$ python -q
>>> import numpy as np
>>> np.set_printoptions(precision=2, suppress=True, linewidth=140, floatmode="fixed")
>>> M = np.load("run14.npy")
>>> M
array([[0, 1, 1, 0, 0],
       [1, 0, 0, 0, 0],
       [1, 0, 0, 0, 0],
       [0, 0, 0, 0, 1],
       [0, 0, 0, 1, 0]])
>>> evals, evecs = np.linalg.eigh(M)
>>> (evals > 1e-8).sum(), (evals < -1e-8).sum()
(np.int64(2), np.int64(2))
>>> np.unique(evals.round(6) + 0, return_counts=True)[1]
array([1, 1, 1, 1, 1])
>>> np.linalg.eigvalsh(M + 5 * np.eye(5))
array([3.59, 4.00, 5.00, 6.00, 6.41])
>>> round(float(np.linalg.det(M.T)), 2)
0.0
>>> np.poly(M)
array([ 1.00,  0.00, -3.00,  0.00,  2.00,  0.00])
>>> round(np.linalg.eigvals(M).sum().real, 2)
np.float64(0.0)
>>> np.round(np.linalg.det(M[::-1]), 2)
np.float64(0.0)
>>> np.linalg.eigvals(M)
array([ 1.41, -1.41,  0.00,  1.00, -1.00])
>>> np.einsum("ii->", M)
np.int64(0)
>>> np.round(np.trace(np.linalg.pinv(M) @ M), 2)
np.float64(4.0)
>>> np.round(M @ np.linalg.pinv(M) @ M, 2) + 0
array([[0.00, 1.00, 1.00, 0.00, 0.00],
       [1.00, 0.00, 0.00, 0.00, 0.00],
       [1.00, 0.00, 0.00, 0.00, 0.00],
       [0.00, 0.00, 0.00, 0.00, 1.00],
       [0.00, 0.00, 0.00, 1.00, 0.00]])
>>> np.unique(M.round(6), axis=0).shape
(4, 5)
>>> np.linalg.norm(M, axis=1)
array([1.41, 1.00, 1.00, 1.00, 1.00])
>>> np.linalg.norm(M, axis=1).argmax()
np.int64(0)
>>> np.round(np.linalg.norm(M, 1), 2), round(float(np.linalg.norm(M, np.inf)), 2)
(np.float64(2.0), 2.0)
>>> np.linalg.norm(M, axis=0)
array([1.41, 1.00, 1.00, 1.00, 1.00])
>>> np.round(np.linalg.norm(M) ** 2 / np.linalg.norm(M, 2) ** 2, 2)
np.float64(3.0)
>>> arr = 5 * np.eye(7) + np.eye(7, k=1)
>>> arr
array([[5.00, 1.00, 0.00, 0.00, 0.00, 0.00, 0.00],
       [0.00, 5.00, 1.00, 0.00, 0.00, 0.00, 0.00],
       [0.00, 0.00, 5.00, 1.00, 0.00, 0.00, 0.00],
       [0.00, 0.00, 0.00, 5.00, 1.00, 0.00, 0.00],
       [0.00, 0.00, 0.00, 0.00, 5.00, 1.00, 0.00],
       [0.00, 0.00, 0.00, 0.00, 0.00, 5.00, 1.00],
       [0.00, 0.00, 0.00, 0.00, 0.00, 0.00, 5.00]])
>>> # triangular: eigenvalues sit on the diagonal
>>> x0 = np.array([4, -3, -5, 2, 3, 2, -2])
>>> (arr @ x0).argmax()
np.int64(0)
>>> np.linalg.norm(arr @ x0) <= np.linalg.norm(arr, 2) * np.linalg.norm(x0) + 1e-9
np.True_
>>> arr * x0
array([[ 20.00,  -3.00,  -0.00,   0.00,   0.00,   0.00,  -0.00],
       [  0.00, -15.00,  -5.00,   0.00,   0.00,   0.00,  -0.00],
       [  0.00,  -0.00, -25.00,   2.00,   0.00,   0.00,  -0.00],
       [  0.00,  -0.00,  -0.00,  10.00,   3.00,   0.00,  -0.00],
       [  0.00,  -0.00,  -0.00,   0.00,  15.00,   2.00,  -0.00],
       [  0.00,  -0.00,  -0.00,   0.00,   0.00,  10.00,  -2.00],
       [  0.00,  -0.00,  -0.00,   0.00,   0.00,   0.00, -10.00]])
>>> arr @ (2 * x0)
array([ 34.00, -40.00, -46.00,  26.00,  34.00,  16.00, -20.00])
>>> np.sign((arr @ x0).round(6))
array([ 1.00, -1.00, -1.00,  1.00,  1.00,  1.00, -1.00])
>>> r0 = np.array([5, 3])
>>> np.correlate(arr[6], arr[3], "full")
array([ 0.00,  0.00,  0.00,  0.00,  0.00,  0.00,  0.00,  0.00,  5.00, 25.00,  0.00,  0.00,  0.00])
>>> np.array([np.convolve(row, r0, "same") for row in arr])
array([[25.00, 20.00,  3.00,  0.00,  0.00,  0.00,  0.00],
       [ 0.00, 25.00, 20.00,  3.00,  0.00,  0.00,  0.00],
       [ 0.00,  0.00, 25.00, 20.00,  3.00,  0.00,  0.00],
       [ 0.00,  0.00,  0.00, 25.00, 20.00,  3.00,  0.00],
       [ 0.00,  0.00,  0.00,  0.00, 25.00, 20.00,  3.00],
       [ 0.00,  0.00,  0.00,  0.00,  0.00, 25.00, 20.00],
       [ 0.00,  0.00,  0.00,  0.00,  0.00,  0.00, 25.00]])
>>> np.polyval(r0, arr[6])
array([ 3.00,  3.00,  3.00,  3.00,  3.00,  3.00, 28.00])
>>> x0 = np.array([1, 3, -3, 3, 2, -2, 0])
>>> target = arr @ x0
>>> beta, lr = np.zeros(7), 1 / np.linalg.norm(arr, 2) ** 2
>>> for i in range(10):
...     beta -= lr * arr.T @ (arr @ beta - target)
...     if i % 2 == 0: print(i, round(np.linalg.norm(arr @ beta - target), 2))
... 
0 10.44
2 2.15
4 0.51
6 0.12
8 0.03
>>> beta.round(2) + 0
array([ 1.00,  3.00, -3.00,  3.00,  2.00, -2.00,  0.00])
>>> round(np.linalg.cond(arr), 2)
np.float64(1.45)
>>> data = np.load("mat.npy")
>>> data
array([[0.00, 0.00, 3.00, 0.00, 3.00, 1.00, 3.00],
       [0.00, 0.00, 1.00, 2.00, 2.00, 0.00, 2.00],
       [3.00, 1.00, 0.00, 0.00, 0.00, 0.00, 0.00],
       [0.00, 2.00, 0.00, 0.00, 0.00, 0.00, 0.00],
       [3.00, 2.00, 0.00, 0.00, 0.00, 0.00, 0.00],
       [1.00, 0.00, 0.00, 0.00, 0.00, 0.00, 0.00],
       [3.00, 2.00, 0.00, 0.00, 0.00, 0.00, 0.00]])
>>> np.trace(arr)
np.float64(35.0)
>>> np.allclose(arr @ arr.T, arr.T @ arr)
False
>>> (arr - arr.T) / 2
array([[ 0.00,  0.50,  0.00,  0.00,  0.00,  0.00,  0.00],
       [-0.50,  0.00,  0.50,  0.00,  0.00,  0.00,  0.00],
       [ 0.00, -0.50,  0.00,  0.50,  0.00,  0.00,  0.00],
       [ 0.00,  0.00, -0.50,  0.00,  0.50,  0.00,  0.00],
       [ 0.00,  0.00,  0.00, -0.50,  0.00,  0.50,  0.00],
       [ 0.00,  0.00,  0.00,  0.00, -0.50,  0.00,  0.50],
       [ 0.00,  0.00,  0.00,  0.00,  0.00, -0.50,  0.00]])
>>> round(np.linalg.det(arr), 2)
np.float64(78125.0)
>>> np.linalg.matrix_power(arr, 2)
array([[25.00, 10.00,  1.00,  0.00,  0.00,  0.00,  0.00],
       [ 0.00, 25.00, 10.00,  1.00,  0.00,  0.00,  0.00],
       [ 0.00,  0.00, 25.00, 10.00,  1.00,  0.00,  0.00],
       [ 0.00,  0.00,  0.00, 25.00, 10.00,  1.00,  0.00],
       [ 0.00,  0.00,  0.00,  0.00, 25.00, 10.00,  1.00],
       [ 0.00,  0.00,  0.00,  0.00,  0.00, 25.00, 10.00],
       [ 0.00,  0.00,  0.00,  0.00,  0.00,  0.00, 25.00]])
>>> np.sort(np.abs(np.linalg.eigvals(arr)))
array([5.00, 5.00, 5.00, 5.00, 5.00, 5.00, 5.00])
>>> round(np.abs(np.linalg.eigvals(arr)).max(), 2)
np.float64(5.0)
>>> evals, evecs = np.linalg.eigh(data)
>>> x0 = np.array([3, -1, -3, -3, 2, -1, 2])
>>> np.abs(data).sum(axis=1).max(), round(float(np.abs(evals).max()), 2)
(np.float64(10.0), 6.1)
>>> np.round(x0 @ data @ x0 / (x0 @ x0), 2), round(float(evals[0]), 2), round(evals[-1], 2)
(np.float64(0.38), -6.1, np.float64(6.1))
>>> (np.sign(evecs[:, -1].round(6)) == np.sign(evecs[0, -1].round(6))).astype(int)
array([1, 1, 1, 1, 1, 1, 1])
>>> q, R = np.linalg.qr(arr)
>>> q
array([[ 1.00,  0.00,  0.00,  0.00,  0.00,  0.00,  0.00],
       [-0.00,  1.00,  0.00,  0.00,  0.00,  0.00,  0.00],
       [-0.00, -0.00,  1.00,  0.00,  0.00,  0.00,  0.00],
       [-0.00, -0.00, -0.00,  1.00,  0.00,  0.00,  0.00],
       [-0.00, -0.00, -0.00, -0.00,  1.00,  0.00,  0.00],
       [-0.00, -0.00, -0.00, -0.00, -0.00,  1.00,  0.00],
       [-0.00, -0.00, -0.00, -0.00, -0.00, -0.00,  1.00]])
>>> q @ R
array([[5.00, 1.00, 0.00, 0.00, 0.00, 0.00, 0.00],
       [0.00, 5.00, 1.00, 0.00, 0.00, 0.00, 0.00],
       [0.00, 0.00, 5.00, 1.00, 0.00, 0.00, 0.00],
       [0.00, 0.00, 0.00, 5.00, 1.00, 0.00, 0.00],
       [0.00, 0.00, 0.00, 0.00, 5.00, 1.00, 0.00],
       [0.00, 0.00, 0.00, 0.00, 0.00, 5.00, 1.00],
       [0.00, 0.00, 0.00, 0.00, 0.00, 0.00, 5.00]])
>>> np.trace(q @ q.T)
np.float64(7.0)
>>> q.shape, R.shape
((7, 7), (7, 7))
>>> np.allclose(R.T @ R, arr.T @ arr)
True
>>> abs(R[0, 0]), round(float(np.linalg.norm(arr[:, 0])), 2)
(np.float64(5.0), 5.0)
>>> R
array([[5.00, 1.00, 0.00, 0.00, 0.00, 0.00, 0.00],
       [0.00, 5.00, 1.00, 0.00, 0.00, 0.00, 0.00],
       [0.00, 0.00, 5.00, 1.00, 0.00, 0.00, 0.00],
       [0.00, 0.00, 0.00, 5.00, 1.00, 0.00, 0.00],
       [0.00, 0.00, 0.00, 0.00, 5.00, 1.00, 0.00],
       [0.00, 0.00, 0.00, 0.00, 0.00, 5.00, 1.00],
       [0.00, 0.00, 0.00, 0.00, 0.00, 0.00, 5.00]])
>>> q.T @ q
array([[1.00, 0.00, 0.00, 0.00, 0.00, 0.00, 0.00],
       [0.00, 1.00, 0.00, 0.00, 0.00, 0.00, 0.00],
       [0.00, 0.00, 1.00, 0.00, 0.00, 0.00, 0.00],
       [0.00, 0.00, 0.00, 1.00, 0.00, 0.00, 0.00],
       [0.00, 0.00, 0.00, 0.00, 1.00, 0.00, 0.00],
       [0.00, 0.00, 0.00, 0.00, 0.00, 1.00, 0.00],
       [0.00, 0.00, 0.00, 0.00, 0.00, 0.00, 1.00]])
>>> m1 = np.load("a.npy")
>>> m1
array([[-0.09, -2.78,  0.12, -1.00,  1.79, -1.12, -0.36,  1.07,  2.85,  0.64],
       [ 6.28,  0.92, -0.23, -1.71, -1.17,  0.62, -0.49,  1.60, -5.25, -0.57],
       [ 3.37, -2.14, -0.50, -1.52,  0.33, -1.54, -0.52,  1.17, -2.09, -0.70],
       [ 1.28, -3.76, -0.10, -3.08,  2.42, -3.66,  0.67,  2.43,  3.74, -0.95],
       [ 2.12, -2.18, -0.01, -0.70,  0.90,  0.13, -1.16,  1.00, -0.34,  0.99],
       [-1.57, -0.60, -0.34,  0.39, -0.02, -1.27,  0.34, -0.74,  0.32, -0.81],
       [ 4.52,  0.38,  0.35, -0.36, -0.34,  2.91, -1.67,  1.19, -3.14,  1.90],
       [ 3.14,  2.36, -0.55, -1.15, -1.93, -1.14,  1.18,  0.29, -4.41, -2.58],
       [ 1.13,  1.62, -0.67,  0.69, -2.00, -0.22,  0.19, -1.15, -4.66, -1.57],
       [ 3.66, -2.60,  0.03, -1.41,  1.13,  0.14, -1.38,  1.75, -0.71,  1.14]])
>>> # rank 4
>>> r0 = np.array([-3, 5, 3])
>>> np.cross(m1[1, :3], m1[0, :3])
array([ -0.53,  -0.73, -17.38])
>>> np.polyval(r0, m1[1])
array([ -83.92,    5.06,    1.69,  -14.32,   -6.96,    4.95,   -0.17,    3.32, -105.94,   -0.82])
>>> basis = np.array([[0.4, 1.7, 0.9]])
>>> rng = np.random.default_rng(253272)
>>> F = np.array([[2],
...     [1],
...     [-3],
...     [-2],
...     [1],
...     [1],
...     [-3],
...     [1],
...     [-3],
...     [0],
...     [0],
...     [1],
...     [-1],
...     [-2],
...     [-3]]) @ basis + 0.02 * rng.normal(size=(15, 3))
>>> F.round(2) + 0
array([[ 0.82,  3.40,  1.81],
       [ 0.37,  1.71,  0.92],
       [-1.23, -5.09, -2.69],
       [-0.79, -3.40, -1.76],
       [ 0.37,  1.68,  0.90],
       [ 0.37,  1.70,  0.92],
       [-1.17, -5.13, -2.69],
       [ 0.42,  1.72,  0.91],
       [-1.19, -5.09, -2.67],
       [-0.01,  0.02,  0.00],
       [-0.01, -0.01, -0.01],
       [ 0.40,  1.70,  0.92],
       [-0.39, -1.68, -0.93],
       [-0.80, -3.40, -1.80],
       [-1.17, -5.11, -2.72]])
>>> cen = (F - F.mean(axis=0)) / F.std(axis=0)
>>> np.argwhere(np.abs(cen) > 2)
array([], shape=(0, 2), dtype=int64)
>>> beta = np.linalg.lstsq(np.delete(cen, 1, axis=1), cen[:, 1])[0]
>>> beta
array([0.16, 0.84])
>>> np.abs(beta).argmax()
np.int64(1)
